$ ipython --no-banner

In [1]: import numpy as np

In [2]: np.set_printoptions(suppress=True, linewidth=140)

In [3]: def rd(a):
   ...:     return np.round(a, 1) + 0
   ...: 

In [4]: A = np.loadtxt("out9.csv", delimiter=",")

In [5]: print(rd(A))
[[ 0.  -0.1  0.1  0.   0. ]
 [-0.1  0.3 -0.5 -0.1 -0.1]
 [ 0.1 -0.5  0.6  0.1  0.1]
 [ 0.  -0.1  0.1  0.   0. ]
 [ 0.  -0.1  0.1  0.   0. ]]

In [6]: blk = np.stack([A, 2 * A, A[::-1]])

In [7]: print(rd(blk.sum(axis=0)))
[[ 0.1 -0.3  0.4  0.1  0.1]
 [-0.2  0.9 -1.3 -0.2 -0.2]
 [ 0.4 -1.8  2.5  0.4  0.4]
 [ 0.   0.1 -0.2  0.   0. ]
 [ 0.1 -0.3  0.4  0.1  0.1]]

In [8]: print(np.linalg.matrix_rank(blk))
[1 1 1]

In [9]: left, sv, vt = np.linalg.svd(A)

In [10]: print(np.argmax(sv[:-1] / (sv[1:] + 1e-6)) + 1)
1

In [11]: print(rd(sv))
[1. 0. 0. 0. 0.]

In [12]: M2 = left[:, :1] @ np.diag(sv[:1]) @ vt[:1]

In [13]: print(rd(np.linalg.norm(A - M2) / np.linalg.norm(A)))
0.0

In [14]: print(rd(np.linalg.norm(A - M2, 2)), rd(sv[1]))
0.0 0.0

In [15]: mat = np.load("layer16.npy")

In [16]: print(mat)
[[4 5 7 4 6 8 5 6]
 [7 7 8 7 8 6 7 9]
 [3 1 0 0 3 1 3 2]
 [5 6 6 3 5 6 3 7]
 [6 5 5 3 5 2 4 7]
 [3 4 5 3 2 1 1 5]
 [2 0 0 2 0 2 3 1]
 [3 5 5 1 5 4 4 3]
 [5 4 2 0 5 2 4 4]
 [2 1 3 3 0 2 2 2]
 [4 2 3 6 3 2 3 6]]

In [17]: proj = mat @ np.linalg.solve(mat.T @ mat, mat.T)

In [18]: print(rd(np.trace(proj)))
8.0

In [19]: print(rd(proj))
[[ 0.9  0.   0.1  0.1  0.1 -0.1  0.   0.1 -0.2  0.   0. ]
 [ 0.   0.7  0.   0.   0.   0.   0.   0.3  0.1  0.   0.3]
 [ 0.1  0.   0.5 -0.1  0.2 -0.2  0.  -0.1  0.3  0.   0. ]
 [ 0.1  0.  -0.1  0.9 -0.1  0.1  0.  -0.1  0.2  0.   0. ]
 [ 0.1  0.   0.2 -0.1  0.6  0.4  0.   0.   0.1  0.   0. ]
 [-0.1  0.  -0.2  0.1  0.4  0.6  0.   0.  -0.1  0.   0. ]
 [ 0.   0.   0.   0.   0.   0.   1.   0.   0.   0.   0. ]
 [ 0.1  0.3 -0.1 -0.1  0.   0.   0.   0.6  0.1  0.  -0.3]
 [-0.2  0.1  0.3  0.2  0.1 -0.1  0.   0.1  0.6  0.  -0.1]
 [ 0.   0.   0.   0.   0.   0.   0.   0.   0.   1.   0. ]
 [ 0.   0.3  0.   0.   0.   0.   0.  -0.3 -0.1  0.   0.7]]

In [20]: m1 = np.load("arr.npy")

In [21]: print(m1)
[[10.5 -0.4  0.6 -0.6  0.1 -1.9]
 [ 5.  -1.7  0.8  0.9 -1.7 -0.9]
 [ 2.   2.   0.7 -1.9  0.5 -2.6]
 [-2.5  0.1  0.6  0.5  0.8 -2.3]
 [ 3.5  0.3 -0.7  0.3 -1.7  0.3]
 [ 1.5  2.4 -1.2  1.3 -0.2  0. ]
 [-0.5  0.2 -0.5  0.3  0.1  1.1]
 [-6.   0.9  0.   0.1 -0.7  0.1]]

In [22]: x = np.array([-3, 2, 3, 1, -1, 2])

In [23]: target = m1 @ x

In [24]: b, lr = np.zeros(6), 1 / np.linalg.norm(m1, 2) ** 2

In [25]: for i in range(5):
    ...:     b -= lr * m1.T @ (m1 @ b - target)
    ...:     if i % 1 == 0: print(i, round(np.linalg.norm(m1 @ b - target), 1))
    ...: 
0 4.3
1 4.1
2 3.9
3 3.7
4 3.6

In [26]: print(rd(b))
[-3.1  0.3 -0.2  0.2  0.   0.6]

In [27]: M2 = m1 / np.sqrt((m1 ** 2).mean(axis=1, keepdims=True))

In [28]: print(rd(m1 - m1.mean(axis=1, keepdims=True)))
[[ 9.1 -1.8 -0.8 -2.  -1.3 -3.3]
 [ 4.6 -2.1  0.4  0.5 -2.1 -1.3]
 [ 1.9  1.9  0.6 -2.   0.4 -2.7]
 [-2.   0.6  1.1  1.   1.3 -1.8]
 [ 3.2  0.  -1.   0.  -2.   0. ]
 [ 0.9  1.8 -1.8  0.7 -0.8 -0.6]
 [-0.6  0.1 -0.6  0.2  0.   1. ]
 [-5.1  1.8  0.9  1.   0.2  1. ]]

In [29]: print(np.linalg.matrix_rank(m1 - m1.mean(axis=1, keepdims=True)))
5

In [30]: M = np.load("run8.npy")

In [31]: print(M)
[[  8.3  -3.4  -7.1   2.   -5.8   8.9  23.8   5.1   3.   -2.3  -3.3]
 [ 10.3   9.2   6.2  -1.  -14.   -3.2   4.3  24.6 -26.   12.8 -23.2]
 [  5.8  -3.1  21.1   6.6   8.7  -3.3  18.6  -2.9  -3.1  12.2  -6.3]
 [ -8.9  -6.9   6.7   0.2  14.2 -13.1 -19.1 -19.3   3.5  -3.3  15. ]
 [  7.4  -3.    6.8   4.    2.4   3.   20.9   0.9   0.5   4.9  -5.3]]

In [32]: x = np.array([0, 2, -2, 3, 1, 2, -1, 1, -2, 3, 3])

In [33]: print(rd((M * x).sum(axis=1)))
[-16.1  23.7 -24.1 -10.7 -21.4]

In [34]: print(M @ np.eye(11)[0])
[ 8.3 10.3  5.8 -8.9  7.4]

In [35]: print(rd(M @ (2 * x)))
[-32.2  47.4 -48.2 -21.4 -42.8]

In [36]: print(rd(M @ x))
[-16.1  23.7 -24.1 -10.7 -21.4]

In [37]: print(rd(np.einsum("ij,j->i", M, x)))
[-16.1  23.7 -24.1 -10.7 -21.4]

In [38]: C2 = M.T @ M

In [39]: print(rd(np.diag(C2)))
[ 342.6  162.4  625.2   64.6  512.7  281.  1732.5 1012.9  707.1  352.9  841.9]

In [40]: print(np.allclose(C2, C2.T))
True

In [41]: print(rd(np.trace(C2)), rd((M ** 2).sum()))
6635.8 6635.8

In [42]: print((M @ M.T).shape)
(5, 5)

In [43]: print(rd(np.linalg.eigvalsh(C2)[::-1]))
[3892.3 1532.9 1160.2   49.3    1.1    0.     0.     0.     0.     0.     0. ]

In [44]: F = np.array([[3, 0, 0, 0], [0, 0, 0, -2], [0, 1, 0, 0], [0, 0, -1, 0]])

In [45]: rng = np.random.default_rng(43)

In [46]: lab = rng.permutation(4)

In [47]: print(lab)
[1 2 0 3]

In [48]: M2 = F[lab][:, lab]

In [49]: print(rd(np.sort(np.abs(np.linalg.eigvals(M2)))))
[1.3 1.3 1.3 3. ]

In [50]: print(M2)
[[ 0  0  0 -2]
 [ 1  0  0  0]
 [ 0  0  3  0]
 [ 0 -1  0  0]]

In [51]: print(np.allclose(M2, F))
False

In [52]: print(rd(np.linalg.det(M2)), rd(np.linalg.det(F[lab])))
6.0 6.0

In [53]: print(np.trace(M2))
3

In [54]: print(np.allclose(M2, M2.T))
False

In [55]: print(rd(np.abs(np.linalg.eigvals(M2)).max()))
3.0

In [56]: print(np.linalg.matrix_power(M2, 4))
[[ 0  0  0 -4]
 [ 2  0  0  0]
 [ 0  0 81  0]
 [ 0 -2  0  0]]

In [57]: print(np.allclose(M2 @ M2.T, M2.T @ M2))
False

In [58]: print((M2 + M2.T) / 2)
[[ 0.   0.5  0.  -1. ]
 [ 0.5  0.   0.  -0.5]
 [ 0.   0.   3.   0. ]
 [-1.  -0.5  0.   0. ]]

In [59]: M2 = F / np.sqrt((F ** 2).mean(axis=1, keepdims=True))

In [60]: print(np.linalg.matrix_rank(M2) == np.linalg.matrix_rank(F))
True

In [61]: print(M2[1])
[ 0.  0.  0. -2.]

In [62]: print(rd(np.linalg.norm(M2, axis=1)))
[2. 2. 2. 2.]

In [63]: print(np.flatnonzero(np.linalg.matrix_power((F != 0) + (F.T != 0) + np.eye(4), 4)[3]))
[1 2 3]

In [64]: print(rd(np.linalg.det(F)))
6.0

In [65]: print((np.linalg.matrix_power((F != 0) + (F.T != 0) + np.eye(4), 4) > 0).astype(int))
[[1 0 0 0]
 [0 1 1 1]
 [0 1 1 1]
 [0 1 1 1]]

In [66]: print((F != 0).astype(int))
[[1 0 0 0]
 [0 0 0 1]
 [0 1 0 0]
 [0 0 1 0]]

In [67]: J = np.array([[-1.1, -0.3, -1.8, 0.2, -0.2, 1.4],
    ...:     [-0.8, -1.3, 1.1, -0.5, 0.7, -0.6],
    ...:     [0.3, -0.1, -2.0, 0.7, -0.1, -0.8],
    ...:     [0.5, -0.1, 0.9, -1.5, -0.2, -1.6],
    ...:     [0.1, 0.1, -0.5, 0.8, 0.2, -1.7],
    ...:     [0.6, -1.3, 1.2, 1.4, 0.0, -0.6],
    ...:     [-0.3, 0.0, 1.0, 0.0, -0.6, -0.2],
    ...:     [0.6, 1.1, 0.4, -0.3, -2.6, 0.6],
    ...:     [-1.0, -0.4, -1.1, 0.9, -1.9, 0.8],
    ...:     [-1.3, 0.7, 0.4, -0.2, 0.3, -1.0]])

In [68]: print(J)
[[-1.1 -0.3 -1.8  0.2 -0.2  1.4]
 [-0.8 -1.3  1.1 -0.5  0.7 -0.6]
 [ 0.3 -0.1 -2.   0.7 -0.1 -0.8]
 [ 0.5 -0.1  0.9 -1.5 -0.2 -1.6]
 [ 0.1  0.1 -0.5  0.8  0.2 -1.7]
 [ 0.6 -1.3  1.2  1.4  0.  -0.6]
 [-0.3  0.   1.   0.  -0.6 -0.2]
 [ 0.6  1.1  0.4 -0.3 -2.6  0.6]
 [-1.  -0.4 -1.1  0.9 -1.9  0.8]
 [-1.3  0.7  0.4 -0.2  0.3 -1. ]]

In [69]: M2 = J / np.sqrt((J ** 2).mean(axis=1, keepdims=True))

In [70]: print(np.linalg.matrix_rank(M2) == np.linalg.matrix_rank(J))
True

In [71]: print(rd(np.linalg.norm(M2, axis=1)))
[2.4 2.4 2.4 2.4 2.4 2.4 2.4 2.4 2.4 2.4]

In [72]: M2 = J / np.linalg.norm(J, axis=1, keepdims=True)

In [73]: C2 = M2 @ M2.T

In [74]: print((np.abs(C2) > 0.9).astype(int))
[[1 0 0 0 0 0 0 0 0 0]
 [0 1 0 0 0 0 0 0 0 0]
 [0 0 1 0 0 0 0 0 0 0]
 [0 0 0 1 0 0 0 0 0 0]
 [0 0 0 0 1 0 0 0 0 0]
 [0 0 0 0 0 1 0 0 0 0]
 [0 0 0 0 0 0 1 0 0 0]
 [0 0 0 0 0 0 0 1 0 0]
 [0 0 0 0 0 0 0 0 1 0]
 [0 0 0 0 0 0 0 0 0 1]]

In [75]: print((C2 - 2 * np.eye(10)).round(6).argmax(axis=1))
[8 3 4 1 2 1 7 6 0 1]

In [76]: print(rd(np.degrees(np.arccos(np.clip(C2[7, 4], -1, 1)))))
108.0

In [77]: M2 = np.c_[J[:, :4] @ np.array([[-3, 2, -2, 3], [5, 1, -3, 1], [-3, 5, -2, 2], [2, -1, -1, 0]]), np.array([0, 3, 1, -1, -2, 0, 0, 3, -1, -2])]

In [78]: print(rd(M2))
[[  7.6 -11.7   6.5  -7.2   0. ]
 [ -8.4   3.1   3.8  -1.5   3. ]
 [  6.  -10.2   3.   -3.2   1. ]
 [ -7.7   6.9  -1.    3.2  -1. ]
 [  3.3  -3.   -0.3  -0.6  -2. ]
 [ -9.1   4.5  -1.1   2.9   0. ]
 [ -2.1   4.4  -1.4   1.1   0. ]
 [  1.9   4.6  -5.    3.7   3. ]
 [  6.1  -8.8   4.5  -5.6  -1. ]
 [  5.8   0.3  -0.1  -2.4  -2. ]]

In [79]: print(rd(np.linalg.lstsq(J, M2[:, 0])[0]))
[-3.  5. -3.  2.  0.  0.]

In [80]: print(np.linalg.matrix_rank(np.c_[J, M2]))
7

In [81]: print(rd(np.linalg.norm(np.linalg.qr(J)[0].T @ M2, axis=0) ** 2 / ((M2 ** 2).sum(axis=0) + 1e-12)))
[1.  1.  1.  1.  0.4]

In [82]: print(rd(np.linalg.norm(M2 - J @ np.linalg.lstsq(J, M2)[0], axis=0)))
[0.  0.  0.  0.  4.2]

In [83]: print(rd(M2[8] @ M2[9]))
47.7

In [84]: print(rd(np.linalg.norm(M2, axis=1)))
[17.  10.3 12.7 10.9  4.9 10.6  5.2  8.5 12.9  6.6]

In [85]: print(rd(np.linalg.norm(M2) ** 2 / np.linalg.norm(M2, 2) ** 2))
1.2

In [86]: print(rd(np.linalg.norm(M2, axis=0)))
[19.9 21.1 10.7 11.6  5.4]

In [87]: f = np.array([0, -1, -2, 0, -2])

In [88]: feats = np.array([np.roll(f, i) for i in range(5)])

In [89]: print(feats)
[[ 0 -1 -2  0 -2]
 [-2  0 -1 -2  0]
 [ 0 -2  0 -1 -2]
 [-2  0 -2  0 -1]
 [-1 -2  0 -2  0]]

In [90]: C2 = feats.T @ feats

In [91]: print(np.trace(C2), (feats ** 2).sum())
45 45

In [92]: print(np.linalg.matrix_rank(C2))
5

In [93]: print(C2)
[[9 2 6 6 2]
 [2 9 2 6 6]
 [6 2 9 2 6]
 [6 6 2 9 2]
 [2 6 6 2 9]]

In [94]: print(np.diag(C2))
[9 9 9 9 9]

In [95]: print(np.allclose(C2, C2.T))
True

In [96]: print(feats @ np.ones(5))
[-5. -5. -5. -5. -5.]

In [97]: print(np.allclose(feats @ feats.T, feats.T @ feats))
True

In [98]: print((feats @ feats)[0])
[4 8 1 8 4]

In [99]: E = np.loadtxt("mat.csv", delimiter=",")

In [100]: print(rd(E))
[[-0.4  0.3  0.4 -0.4  0.2  0.6]
 [ 0.4 -0.2 -0.5  0.   0.6  0.5]
 [-0.2 -0.6 -0.3 -0.6 -0.4  0.2]
 [ 0.5  0.2  0.   0.2 -0.6  0.5]
 [-0.4 -0.5  0.1  0.6  0.   0.4]
 [-0.5  0.5 -0.7  0.1 -0.1  0.1]]

In [101]: f, g = E[1], E[5]

In [102]: print(rd(f @ f))
1.0

In [103]: p = (f @ g) / (f @ f) * f

In [104]: print(np.linalg.matrix_rank(np.outer(f, g)))
1

In [105]: print(rd(np.outer(f, g)))
[[-0.2  0.2 -0.3  0.1  0.   0. ]
 [ 0.1 -0.1  0.1  0.   0.   0. ]
 [ 0.2 -0.2  0.3 -0.1  0.   0. ]
 [ 0.   0.   0.   0.   0.   0. ]
 [-0.3  0.3 -0.4  0.1 -0.1  0.1]
 [-0.2  0.2 -0.3  0.1  0.   0. ]]

In [106]: print(rd(g - p))
[-0.5  0.5 -0.7  0.1 -0.1  0.1]

In [107]: print(rd(p))
[0. 0. 0. 0. 0. 0.]

In [108]: w1 = np.array([[2, -1, -2, -2],
     ...:     [0, 2, 0, 1],
     ...:     [0, -1, -1, 2],
     ...:     [2, 1, -1, 0],
     ...:     [-2, 0, 2, -2],
     ...:     [2, -2, -1, 2]])

In [109]: b = np.array([-1, -3, 0, 0])

In [110]: hid = np.maximum(E @ w1 + b, 0)

In [111]: print((hid > 0).astype(int))
[[0 0 1 1]
 [0 0 1 0]
 [0 0 1 1]
 [1 0 0 1]
 [1 0 0 1]
 [0 0 1 1]]

In [112]: print(rd(hid))
[[0.  0.  0.6 2.6]
 [0.  0.  0.4 0. ]
 [0.  0.  0.3 0.3]
 [2.6 0.  0.  1.7]
 [0.2 0.  0.  1.4]
 [0.  0.  1.2 0.4]]

In [113]: W2 = np.array([[0, 1, 1], [2, 3, 2], [0, 0, 3], [1, 2, 2]])

In [114]: print(rd(hid @ W2))
[[2.6 5.3 7.2]
 [0.  0.  1.1]
 [0.3 0.6 1.6]
 [1.7 6.1 6.1]
 [1.4 3.  3. ]
 [0.4 0.9 4.5]]
